$ python3 -q
>>> import numpy as np
>>> np.set_printoptions(suppress=True, linewidth=160)
>>> rnd = lambda a: np.round(a, 1) + 0
>>> K = np.load("arr.npy")
>>> K
array([[1. , 0.2, 0. , 0. ],
       [0.2, 1. , 0.2, 0. ],
       [0. , 0.2, 1. , 0.2],
       [0. , 0. , 0.2, 1. ]])
>>> # symmetric
>>> W1 = np.array([[3, -1], [-2, -2], [-1, -1], [1, 1]])
>>> beta = np.array([2, -2])
>>> H = np.maximum(K @ W1 + beta, 0)
>>> np.linalg.matrix_rank(H)
np.int64(1)
>>> rnd(H)
array([[4.6, 0. ],
       [0.4, 0. ],
       [0.8, 0. ],
       [2.8, 0. ]])
>>> basis = np.array([[3, 4], [-5, 3]])
>>> W1 @ basis
array([[ 14,   9],
       [  4, -14],
       [  2,  -7],
       [ -2,   7]])
>>> ev, V = np.linalg.eigh(K)
>>> rnd(np.abs(V[:, -1]))
array([0.4, 0.6, 0.6, 0.4])
>>> (ev > 1e-8).sum(), (ev < -1e-8).sum()
(np.int64(4), np.int64(0))
>>> rnd(V.T @ V)
array([[1., 0., 0., 0.],
       [0., 1., 0., 0.],
       [0., 0., 1., 0.],
       [0., 0., 0., 1.]])
>>> rnd(np.linalg.eigvalsh(K + 4 * np.eye(4)))
array([4.7, 4.9, 5.1, 5.3])
>>> Lm = np.linalg.cholesky(K)
>>> rnd(Lm @ Lm.T)
array([[1. , 0.2, 0. , 0. ],
       [0.2, 1. , 0.2, 0. ],
       [0. , 0.2, 1. , 0.2],
       [0. , 0. , 0.2, 1. ]])
>>> K / np.sqrt(np.outer(np.diag(K), np.diag(K)))
array([[1. , 0.2, 0. , 0. ],
       [0.2, 1. , 0.2, 0. ],
       [0. , 0.2, 1. , 0.2],
       [0. , 0. , 0.2, 1. ]])
>>> np.linalg.eigvalsh(K).min() > 0
np.True_
>>> K - K[0]
array([[ 0. ,  0. ,  0. ,  0. ],
       [-0.8,  0.8,  0.2,  0. ],
       [-1. ,  0. ,  1. ,  0.2],
       [-1. , -0.2,  0.2,  1. ]])
>>> K.sum(axis=0)
array([1.2, 1.4, 1.4, 1.2])
>>> np.count_nonzero(K)
np.int64(10)
>>> O, V = np.linalg.qr(K[:, :1])[0], np.linalg.qr(K[:, 1:])[0]
>>> s = np.linalg.svd(O.T @ V, compute_uv=False)
>>> rnd(np.degrees(np.arccos(s.clip(0, 1))))
array([66.8])
>>> rnd(np.linalg.norm(O @ O.T - V @ V.T, 2))
np.float64(1.0)
>>> data = np.loadtxt("layer5.csv", delimiter=",")
>>> data
array([[0., 0., 0., 0.],
       [0., 0., 0., 5.],
       [0., 0., 0., 0.]])
>>> r = np.linalg.matrix_rank(data)
>>> r
np.int64(1)
>>> ns = np.linalg.svd(data)[2][r:].T
>>> [int(np.linalg.matrix_rank(data[:i])) for i in range(1, len(data) + 1)]
[0, 1, 1]
>>> ns.shape
(4, 3)
>>> np.allclose(data @ ns, 0)
True
>>> np.linalg.matrix_rank(data.T @ data), np.linalg.matrix_rank(data @ data.T)
(np.int64(1), np.int64(1))
>>> [int(np.linalg.matrix_rank(np.delete(data, i, axis=0))) for i in range(3)]
[1, 0, 1]
>>> np.allclose(data[:-1].T @ np.linalg.lstsq(data[:-1].T, data[-1])[0], data[-1])
True
>>> rnd(np.trace(np.linalg.pinv(data) @ data))
np.float64(1.0)
>>> np.abs(np.diag(np.linalg.qr(data)[1])) > 1e-9
array([False, False, False])
>>> np.unique(data.round(6), axis=0).shape
(2, 4)
>>> left, s, Vh = np.linalg.svd(data)
>>> V = Vh[:(s > 1e-8).sum()]
>>> rng = np.random.default_rng(50)
>>> vec = data[1] + -1 * data[2] + rng.integers(2) * np.eye(4)[3]
>>> vec
array([0., 0., 0., 6.])
>>> V.T @ V
array([[0., 0., 0., 0.],
       [0., 0., 0., 0.],
       [0., 0., 0., 0.],
       [0., 0., 0., 1.]])
>>> np.diag(V.T @ V)
array([0., 0., 0., 1.])
>>> np.allclose(V.T @ V @ vec, vec)
True
>>> M = np.loadtxt("out11.csv", delimiter=",")
>>> M
array([[2., 2., 2., 2.],
       [2., 4., 4., 4.],
       [2., 4., 6., 6.],
       [2., 4., 6., 8.]])
>>> vec = np.array([5, -7, 7, -8])
>>> y = M @ vec
>>> beta, lr = np.zeros(4), 1 / np.linalg.norm(M, 2) ** 2
>>> for i in range(10):
...     beta -= lr * M.T @ (M @ beta - y)
...     if i % 2 == 0: print(i, round(np.linalg.norm(M @ beta - y), 1))
... 
0 10.1
2 10.0
4 9.8
6 9.7
8 9.6
>>> rnd(np.linalg.cond(M))
np.float64(29.3)
>>> feats = np.load("x.npy")
>>> feats
array([[ -2.4,   1.1,   0. ],
       [ -8. ,  32. , -18. ],
       [  0.4,   0.8,  -0.2],
       [  1.4,   0. ,  -0.2],
       [ -2.1,   0.3,   1.4],
       [ -0.7,  -1.4,   0.6],
       [ -0.8,  -0.6,   0.1],
       [ -0.8,  -0.1,  -1.8],
       [ -0.1,   0.7,  -1.8],
       [  1. ,  -2.1,   0.3],
       [ -0.5,  -0.3,  -0.7],
       [  0.3,   0.3,  -1.3],
       [ -0.3,  -2.3,   0. ]])
>>> Ac = feats - feats.mean(axis=0)
>>> left, s, Vh = np.linalg.svd(Ac, full_matrices=False)
>>> rnd(Ac.mean(axis=0))
array([0., 0., 0.])
>>> rnd(s)
array([36.4,  4. ,  2.2])
>>> rnd(np.abs(Vh[-1]))
array([0.5, 0.5, 0.7])
>>> np.searchsorted(np.cumsum(s ** 2) / (s ** 2).sum(), 0.9) + 1
np.int64(1)
>>> rnd((s ** 2).sum() ** 2 / (s ** 4).sum())
np.float64(1.0)
